>>> import numpy as np
>>> import numpy.linalg as la
>>> np.set_printoptions(suppress=True, linewidth=100)
>>> E = np.load("run12.npy")
>>> print(E)
[[-3.  2.  3. -3.]
 [-4.  3.  6. -6.]
 [-4.  4.  6. -7.]
 [-4.  4.  8. -9.]]
>>> M2 = E / la.norm(E, axis=1, keepdims=True)
>>> cov = M2 @ M2.T
>>> print((np.abs(cov) > 0.9).astype(int))
[[1 1 1 1]
 [1 1 1 1]
 [1 1 1 1]
 [1 1 1 1]]
>>> print(np.round(np.degrees(np.arccos(np.clip(cov[3, 2], -1, 1))), 3))
6.433
>>> left, sigma, VT = la.svd(E)
>>> print(np.argmax(sigma[:-1] / (sigma[1:] + 1e-6)) + 1)
1
>>> M2 = left[:, :1] @ np.diag(sigma[:1]) @ VT[:1]
>>> print(np.round(np.abs(E - M2).max(), 3))
1.027
>>> print(round(la.norm(E - M2, 2), 3), round(sigma[1], 3))
1.622 1.622
>>> print(la.matrix_rank(M2))
1
>>> print(round(float(la.norm(E, 2) / la.norm(E)), 3))
0.996
>>> print(np.argsort(-la.norm(E, axis=0).round(6), kind="stable")[:3])
[3 2 0]
>>> print(la.cond(E) > 100)
True
>>> print(la.matrix_rank(E, rtol=0.1))
1
>>> print(round(np.log10(la.cond(E))))
2
>>> print(np.round(np.abs(la.svd(E)[2][-1]), 3))
[0.346 0.54  0.526 0.558]
>>> print(np.round(np.sort(np.abs(la.eigvals(E))), 3))
[1. 1. 1. 2.]
>>> print((E - E.T) / 2)
[[ 0.   3.   3.5  0.5]
 [-3.   0.   1.  -5. ]
 [-3.5 -1.   0.  -7.5]
 [-0.5  5.   7.5  0. ]]
>>> print(np.round(la.det(E), 3))
-2.0
>>> print((E + E.T) / 2)
[[-3.  -1.  -0.5 -3.5]
 [-1.   3.   5.  -1. ]
 [-0.5  5.   6.   0.5]
 [-3.5 -1.   0.5 -9. ]]
>>> print(np.trace(E))
-3.0
>>> print(E @ E)
[[  1.   0.  -3.   3.]
 [  0.   1.  -6.   6.]
 [  0.   0.  -8.   9.]
 [  0.   0. -12.  13.]]
>>> print(np.allclose(E, E.T))
False
>>> print(np.round(np.abs(la.eigvals(E)).max(), 3))
2.0
>>> print(np.round(la.matrix_power(E, 3), 3))
[[ -3.   2.   9.  -9.]
 [ -4.   3.  18. -18.]
 [ -4.   4.  24. -25.]
 [ -4.   4.  32. -33.]]
>>> print(np.allclose(E @ E.T, E.T @ E))
False
>>> O, r_ = la.qr(E)
>>> print(np.round(O.T @ O, 3) + 0)
[[1. 0. 0. 0.]
 [0. 1. 0. 0.]
 [0. 0. 1. 0.]
 [0. 0. 0. 1.]]
>>> print(np.round(O @ r_, 3))
[[-3.  2.  3. -3.]
 [-4.  3.  6. -6.]
 [-4.  4.  6. -7.]
 [-4.  4.  8. -9.]]
>>> print(O.round(3))
[[-0.397 -0.591 -0.37  -0.596]
 [-0.53  -0.476  0.37   0.596]
 [-0.53   0.46  -0.647  0.298]
 [-0.53   0.46   0.555 -0.447]]
>>> print(round(abs(r_[0, 0]), 3), np.round(la.norm(E[:, 0]), 3))
7.55 7.55
>>> print(r_.round(3))
[[  7.55   -6.623 -11.788  12.848]
 [  0.      1.068   1.807  -2.727]
 [  0.      0.      1.664  -1.572]
 [  0.      0.      0.      0.149]]
>>> print(np.allclose(r_.T @ r_, E.T @ E))
True
>>> arr = np.array([[-4.0, 5.0, -6.0, -6.0],
...     [10.0, -7.0, 10.0, 10.0],
...     [2.0, -1.0, 4.0, 2.0],
...     [10.0, -9.0, 10.0, 12.0]])
>>> print(arr.sum(axis=0))
[ 18. -12.  18.  18.]
>>> print(np.round(la.svd(arr, compute_uv=False), 3))
[30.061  2.286  1.75   0.2  ]
>>> feats = np.load("dump.npy")
>>> print(feats)
[[-1.     1.8    1.7    0.2   -0.9   -2.     0.5    0.5    0.6    0.5  ]
 [ 0.7    2.1    0.8   -1.8   -1.6   -1.7    0.4   -1.4    1.1   -0.9  ]
 [ 0.737  0.179 -0.242 -1.102 -0.333 -1.79   0.785  0.264  1.346 -0.936]
 [-0.2   -1.2    0.6   -1.2    0.7    2.4    0.5   -0.8    1.8   -1.   ]
 [ 0.9    0.5   -0.3   -0.8   -0.2   -1.7    0.7    0.5    1.6   -1.4  ]
 [ 1.2    0.7   -0.9    0.7    1.     0.2    0.     0.     1.4   -0.1  ]]
>>> vals, evecs = la.eig(E)
>>> print(np.round(np.sort(la.eigvals(la.inv(E))), 3))
[-1.  -1.  -0.5  1. ]
>>> print(np.round(E @ evecs[:, 0] - vals[0] * evecs[:, 0], 3) + 0)
[0. 0. 0. 0.]
>>> M2 = feats / la.norm(feats, axis=1, keepdims=True)
>>> cov = M2 @ M2.T
>>> print((np.abs(cov) > 0.9).astype(int))
[[1 0 0 0 0 0]
 [0 1 0 0 0 0]
 [0 0 1 0 1 0]
 [0 0 0 1 0 0]
 [0 0 1 0 1 0]
 [0 0 0 0 0 1]]
>>> print(np.round(np.degrees(np.arccos(np.clip(cov[3, 5], -1, 1))), 3))
81.946
>>> print((cov - 2 * np.eye(6)).round(6).argmax(axis=1))
[1 2 4 5 2 4]
>>> mat = np.loadtxt("case12.csv", delimiter=",")
>>> print(mat)
[[-1.  1.  1.  1.  1.  1.  1.]
 [ 1. -1.  1.  1.  1.  1.  1.]
 [ 1.  1. -1.  1.  1.  1.  1.]
 [ 1.  1.  1. -1.  1.  1.  1.]
 [ 1.  1.  1.  1. -1.  1.  1.]
 [ 1.  1.  1.  1.  1. -1.  1.]
 [ 1.  1.  1.  1.  1.  1. -1.]]
>>> # equal to its transpose
>>> left, sigma, VT = la.svd(mat, full_matrices=False)
>>> print(np.allclose(left * sigma @ VT, mat))
True
>>> print(np.round(VT @ VT.T, 3) + 0)
[[1. 0. 0. 0. 0. 0. 0.]
 [0. 1. 0. 0. 0. 0. 0.]
 [0. 0. 1. 0. 0. 0. 0.]
 [0. 0. 0. 1. 0. 0. 0.]
 [0. 0. 0. 0. 1. 0. 0.]
 [0. 0. 0. 0. 0. 1. 0.]
 [0. 0. 0. 0. 0. 0. 1.]]
>>> print(np.round(left.T @ mat @ VT.T, 3) + 0)
[[5. 0. 0. 0. 0. 0. 0.]
 [0. 2. 0. 0. 0. 0. 0.]
 [0. 0. 2. 0. 0. 0. 0.]
 [0. 0. 0. 2. 0. 0. 0.]
 [0. 0. 0. 0. 2. 0. 0.]
 [0. 0. 0. 0. 0. 2. 0.]
 [0. 0. 0. 0. 0. 0. 2.]]
>>> print(round(float(np.sqrt((sigma ** 2).sum())), 3), round(la.norm(mat), 3))
7.0 7.0
>>> print(np.round(np.cumsum(sigma ** 2) / np.sum(sigma ** 2), 3))
[0.51  0.592 0.673 0.755 0.837 0.918 1.   ]
>>> print(sigma.round(3))
[5. 2. 2. 2. 2. 2. 2.]
